>>> import numpy as np
>>> np.set_printoptions(precision=2, suppress=True, linewidth=120, floatmode="fixed")
>>> arr = np.loadtxt("w.csv", delimiter=",")
>>> arr
array([[-0.60,  1.40,  0.10, -1.70,  0.40, -1.40,  0.00,  1.00,  1.00,  0.50,  0.30, -0.30],
       [ 0.50,  0.50, -1.30, -0.30,  0.30,  1.20,  0.60,  0.10, -0.80,  0.20, -2.30,  0.30],
       [ 1.00,  0.20, -0.30,  0.20, -1.00, -1.20, -0.10, -0.20,  0.10,  1.70, -0.70,  0.60],
       [-0.90,  0.60,  0.60,  1.30,  2.70, -0.20,  0.30,  0.40, -0.70, -2.30,  1.10,  1.00],
       [-0.72,  0.54,  0.77,  1.03,  2.29, -0.35,  0.04,  0.20, -0.78, -2.51,  1.34,  1.19],
       [-1.60,  0.20,  0.10,  0.40, -1.80,  0.50, -0.80,  0.20,  3.50, -1.40, -0.70,  0.90],
       [ 1.50, -0.80, -1.20,  0.50, -2.80,  0.30, -0.20, -0.20,  0.20, -0.20,  0.30, -0.80],
       [ 0.10,  1.50, -0.90,  0.00, -0.40,  0.00,  1.00,  1.50,  0.60, -1.20, -0.10,  0.10],
       [-1.00, -0.80,  0.20,  0.70, -0.80, -1.40, -2.50,  0.10, -0.50,  2.60, -0.50, -0.90],
       [-0.70, -0.10, -0.10,  0.00, -1.50, -1.20,  0.80,  1.60,  0.20,  1.00, -0.80,  0.20],
       [ 2.20,  0.20, -0.50, -0.40, -0.30,  0.20, -0.70,  0.60, -0.10, -2.50, -0.10, -1.60]])
>>> x0 = np.array([1, -3, 0, 3, 3, -5, -4, 5, 1, 0, 0, -5])
>>> h = np.maximum(arr @ x0, 0)
>>> np.maximum(arr @ x0, 0) - np.maximum(-arr @ x0, 0)
array([  5.80, -11.20,   0.50,   5.40,   3.48,  -5.70,  -0.50,  -2.00,  22.60,   5.10,  12.20])
>>> np.tanh(arr @ x0)
array([ 1.00, -1.00,  0.46,  1.00,  1.00, -1.00, -0.46, -0.96,  1.00,  1.00,  1.00])
>>> w1 = np.array([[-2, 2],
...     [2, 0],
...     [-2, 2],
...     [-2, -1],
...     [0, 2],
...     [2, 1],
...     [2, -1],
...     [2, -2],
...     [1, 0],
...     [0, 0],
...     [0, 1],
...     [-2, -2]])
>>> b = np.array([-2, 3])
>>> H = np.maximum(arr @ w1 + b, 0)
>>> (H > 0).astype(int)
array([[1, 1],
       [1, 0],
       [0, 0],
       [0, 1],
       [0, 1],
       [1, 0],
       [0, 1],
       [1, 0],
       [0, 1],
       [1, 0],
       [0, 1]])
>>> W2 = np.array([[1, -5, 8], [2, -3, 6]])
>>> w1 @ W2
array([[  2,   4,  -4],
       [  2, -10,  16],
       [  2,   4,  -4],
       [ -4,  13, -22],
       [  4,  -6,  12],
       [  4, -13,  22],
       [  0,  -7,  10],
       [ -2,  -4,   4],
       [  1,  -5,   8],
       [  0,   0,   0],
       [  2,  -3,   6],
       [ -6,  16, -28]])
>>> M2 = np.array([[1, 1], [1, -1]])
>>> rng = np.random.default_rng(30787)
>>> J = np.kron(M2, np.kron(M2, M2))[rng.permutation(8)][:10]
>>> J
array([[ 1, -1, -1,  1,  1, -1, -1,  1],
       [ 1, -1,  1, -1,  1, -1,  1, -1],
       [ 1,  1,  1,  1,  1,  1,  1,  1],
       [ 1,  1,  1,  1, -1, -1, -1, -1],
       [ 1, -1, -1,  1, -1,  1,  1, -1],
       [ 1, -1,  1, -1, -1,  1, -1,  1],
       [ 1,  1, -1, -1, -1, -1,  1,  1],
       [ 1,  1, -1, -1,  1,  1, -1, -1]])
>>> idx = rng.permutation(8)
>>> idx
array([1, 7, 5, 2, 4, 6, 3, 0])
>>> M2 = J[idx][:, idx]
>>> M2
array([[-1, -1, -1,  1,  1,  1, -1,  1],
       [ 1, -1,  1, -1,  1, -1, -1,  1],
       [-1,  1,  1,  1, -1, -1, -1,  1],
       [ 1,  1,  1,  1,  1,  1,  1,  1],
       [-1, -1,  1, -1, -1,  1,  1,  1],
       [ 1,  1, -1, -1, -1,  1, -1,  1],
       [ 1, -1, -1,  1, -1, -1,  1,  1],
       [-1,  1, -1, -1,  1, -1,  1,  1]])
>>> t = np.radians(45)
>>> Rm = np.eye(8)
>>> Rm[4, 4] = Rm[0, 0] = np.cos(t)
>>> Rm[4, 0], Rm[0, 4] = -np.sin(t), np.sin(t)
>>> Rm
array([[ 0.71,  0.00,  0.00,  0.00,  0.71,  0.00,  0.00,  0.00],
       [ 0.00,  1.00,  0.00,  0.00,  0.00,  0.00,  0.00,  0.00],
       [ 0.00,  0.00,  1.00,  0.00,  0.00,  0.00,  0.00,  0.00],
       [ 0.00,  0.00,  0.00,  1.00,  0.00,  0.00,  0.00,  0.00],
       [-0.71,  0.00,  0.00,  0.00,  0.71,  0.00,  0.00,  0.00],
       [ 0.00,  0.00,  0.00,  0.00,  0.00,  1.00,  0.00,  0.00],
       [ 0.00,  0.00,  0.00,  0.00,  0.00,  0.00,  1.00,  0.00],
       [ 0.00,  0.00,  0.00,  0.00,  0.00,  0.00,  0.00,  1.00]])
>>> M2 = J @ Rm.T
>>> np.abs(M2 - J).max(axis=0)
array([1.00, 0.00, 0.00, 0.00, 1.00, 0.00, 0.00, 0.00])
>>> np.linalg.svd(J, compute_uv=False), np.linalg.svd(M2, compute_uv=False)
(array([2.83, 2.83, 2.83, 2.83, 2.83, 2.83, 2.83, 2.83]), array([2.83, 2.83, 2.83, 2.83, 2.83, 2.83, 2.83, 2.83]))
>>> np.allclose(np.linalg.norm(J, axis=1), np.linalg.norm(M2, axis=1))
True
>>> np.allclose(J @ J.T, M2 @ M2.T)
True
>>> round(np.linalg.det(Rm), 2), round(np.trace(Rm), 2)
(np.float64(1.0), np.float64(7.41))
>>> (np.linalg.matrix_power((Rm != 0) + (Rm.T != 0) + np.eye(8), 8) > 0).astype(int)
array([[1, 0, 0, 0, 1, 0, 0, 0],
       [0, 1, 0, 0, 0, 0, 0, 0],
       [0, 0, 1, 0, 0, 0, 0, 0],
       [0, 0, 0, 1, 0, 0, 0, 0],
       [1, 0, 0, 0, 1, 0, 0, 0],
       [0, 0, 0, 0, 0, 1, 0, 0],
       [0, 0, 0, 0, 0, 0, 1, 0],
       [0, 0, 0, 0, 0, 0, 0, 1]])
>>> np.round(Rm @ Rm, 2) + 0
array([[ 0.00,  0.00,  0.00,  0.00,  1.00,  0.00,  0.00,  0.00],
       [ 0.00,  1.00,  0.00,  0.00,  0.00,  0.00,  0.00,  0.00],
       [ 0.00,  0.00,  1.00,  0.00,  0.00,  0.00,  0.00,  0.00],
       [ 0.00,  0.00,  0.00,  1.00,  0.00,  0.00,  0.00,  0.00],
       [-1.00,  0.00,  0.00,  0.00,  0.00,  0.00,  0.00,  0.00],
       [ 0.00,  0.00,  0.00,  0.00,  0.00,  1.00,  0.00,  0.00],
       [ 0.00,  0.00,  0.00,  0.00,  0.00,  0.00,  1.00,  0.00],
       [ 0.00,  0.00,  0.00,  0.00,  0.00,  0.00,  0.00,  1.00]])
>>> np.flatnonzero(np.linalg.matrix_power((Rm != 0) + (Rm.T != 0) + np.eye(8), 8)[5])
array([5])
>>> np.sort(np.linalg.eigvals(Rm).real)
array([0.71, 0.71, 1.00, 1.00, 1.00, 1.00, 1.00, 1.00])
>>> (Rm != 0).astype(int)
array([[1, 0, 0, 0, 1, 0, 0, 0],
       [0, 1, 0, 0, 0, 0, 0, 0],
       [0, 0, 1, 0, 0, 0, 0, 0],
       [0, 0, 0, 1, 0, 0, 0, 0],
       [1, 0, 0, 0, 1, 0, 0, 0],
       [0, 0, 0, 0, 0, 1, 0, 0],
       [0, 0, 0, 0, 0, 0, 1, 0],
       [0, 0, 0, 0, 0, 0, 0, 1]])
>>> X = np.load("mat.npy")
>>> X
array([[ 0.20, -0.90, -0.80, -1.09,  0.30,  1.60, -0.30,  1.20, -0.40, -0.30,  1.20,  1.00],
       [-1.30, -1.40,  0.10, -0.19,  0.40,  0.40,  1.20,  0.10,  0.90, -1.10, -1.50, -0.20],
       [-0.60, -1.30, -1.50,  0.27, -1.00,  0.70,  0.20, -0.30, -0.80,  0.30,  0.70,  0.80],
       [-0.50,  0.40, -0.40, -0.59,  0.90, -0.30,  0.70,  0.70,  0.50, -0.60, -0.10,  0.60],
       [-0.90, -0.20,  1.40,  0.20, -0.70,  0.90,  0.30,  0.30, -0.50,  0.40,  1.10, -0.80],
       [-0.30,  0.10,  0.10, -0.66,  0.00, -0.10, -1.50,  1.10,  1.20,  1.00,  0.40,  1.60],
       [ 1.40,  0.40, -0.80, -1.66, -0.20, -2.20,  0.00,  1.20, -1.00, -0.40, -0.40, -0.60],
       [ 1.50,  0.40, -0.40,  0.34,  0.60,  1.00,  1.40, -0.90, -0.20,  0.70,  0.80,  0.00],
       [-0.10,  1.40,  2.00,  0.44, -2.20,  0.50,  0.00, -0.40, -0.60,  0.80,  0.40,  0.20],
       [ 0.00,  0.80, -0.40,  0.22, -1.40, -1.20, -1.00, -0.10,  0.30,  1.10, -0.60,  1.00],
       [-0.90,  0.30,  0.30, -0.80,  0.40,  2.80,  0.80,  0.90,  0.20, -0.80, -1.30,  0.40],
       [-0.50, -0.60,  0.40, -0.51,  0.20, -1.40,  1.40,  0.50, -0.20,  0.60,  0.40, -0.20],
       [-0.40,  0.50, -1.90, -0.32, -2.20,  0.70,  0.90,  0.30,  1.30, -0.60, -1.60, -0.20],
       [ 0.70, -1.50, -0.30,  0.69,  0.10, -0.70,  0.90, -0.50, -0.30, -0.20,  0.10,  0.80],
       [ 0.70,  1.20,  0.60, -0.60,  1.20,  0.30, -0.30,  0.30, -0.80,  1.70, -0.20, -1.80],
       [ 0.70, -1.20,  1.70, -1.05, -0.40, -1.30,  0.00,  1.40, -0.60,  0.00,  0.30, -0.30],
       [ 1.80, -0.70,  1.00,  1.03, -1.40,  0.00,  0.40, -1.10,  2.20,  0.10,  0.50,  2.60],
       [ 1.10,  1.00,  1.50, -0.17, -0.10,  0.40,  0.80,  0.50,  1.40,  0.00, -1.10,  1.70]])
>>> P = X @ np.linalg.solve(X.T @ X, X.T)
>>> np.allclose(P @ P, P)
True
>>> np.round(np.trace(P), 2)
np.float64(12.0)
>>> np.round(P @ X[:, 6], 2) + 0
array([-0.30,  1.20,  0.20,  0.70,  0.30, -1.50,  0.00,  1.40,  0.00, -1.00,  0.80,  1.40,  0.90,  0.90, -0.30,  0.00,
        0.40,  0.80])
>>> M2 = X / np.sqrt((X ** 2).mean(axis=1, keepdims=True))
>>> M2[1]
array([-1.44, -1.55,  0.11, -0.21,  0.44,  0.44,  1.33,  0.11,  1.00, -1.22, -1.66, -0.22])
>>> np.linalg.matrix_rank(M2) == np.linalg.matrix_rank(X)
np.True_
>>> np.linalg.matrix_rank(X - X.mean(axis=1, keepdims=True))
np.int64(11)
>>> q, vecs = np.linalg.qr(X[:, :4])[0], np.linalg.qr(X[:, 4:])[0]
>>> s = np.linalg.svd(q.T @ vecs, compute_uv=False)
>>> np.round(np.linalg.norm(q @ q.T - vecs @ vecs.T, 2), 2)
np.float64(1.0)
>>> t3 = np.stack([X, 5 * X, X[::-1]])
>>> np.einsum("bij,cij->bc", t3, t3)
array([[ 182.88,  914.42,   -2.18],
       [ 914.42, 4572.12,  -10.89],
       [  -2.18,  -10.89,  182.88]])
>>> data, _ = np.linalg.qr(np.array([[-0.9, -0.5, -0.2, -0.9, 0.2, 0.2, 0.3],
...     [0.2, -0.6, 0.5, 0.3, -0.9, -0.8, 0.8],
...     [0.9, 0.2, -0.7, 1.5, -0.7, 0.1, 0.6],
...     [-0.7, 1.4, 0.1, 1.9, -0.3, 0.6, -0.7],
...     [-2.6, 0.1, 0.9, 0.5, 0.4, -0.2, 2.1],
...     [-1.0, -0.7, -1.6, -1.2, 0.4, 0.8, 0.3],
...     [-1.7, -0.7, 0.5, 0.7, 0.2, 0.3, -0.7]]))
>>> data
array([[-0.25, -0.22, -0.12,  0.19,  0.30, -0.35,  0.79],
       [ 0.06, -0.33,  0.34, -0.34,  0.77, -0.02, -0.25],
       [ 0.25,  0.06, -0.30, -0.74, -0.04,  0.36,  0.41],
       [-0.20,  0.78, -0.18, -0.21,  0.29, -0.41, -0.12],
       [-0.73,  0.18,  0.21,  0.03,  0.09,  0.62,  0.08],
       [-0.28, -0.33, -0.82,  0.04,  0.15,  0.06, -0.35],
       [-0.48, -0.29,  0.18, -0.51, -0.44, -0.43, -0.10]])
>>> x0 = np.array([-1, -2, 2, -1, -2, -2, 0])
>>> rhs = data @ x0
>>> rhs
array([ 0.36,  0.13, -0.88, -1.28, -0.66, -1.17,  3.69])
>>> np.round(np.linalg.solve(data, 4 * rhs), 2) + 0
array([-4.00, -8.00,  8.00, -4.00, -8.00, -8.00,  0.00])
>>> np.round(np.linalg.solve(data, rhs + data[:, 4]), 2) + 0
array([-1.00, -2.00,  2.00, -1.00, -1.00, -2.00,  0.00])
>>> np.round(np.linalg.solve(data.T, data[0]), 2) + 0
array([1.00, 0.00, 0.00, 0.00, 0.00, 0.00, 0.00])
>>> np.round(np.linalg.solve(data, data[:, 0]), 2) + 0
array([1.00, 0.00, 0.00, 0.00, 0.00, 0.00, 0.00])
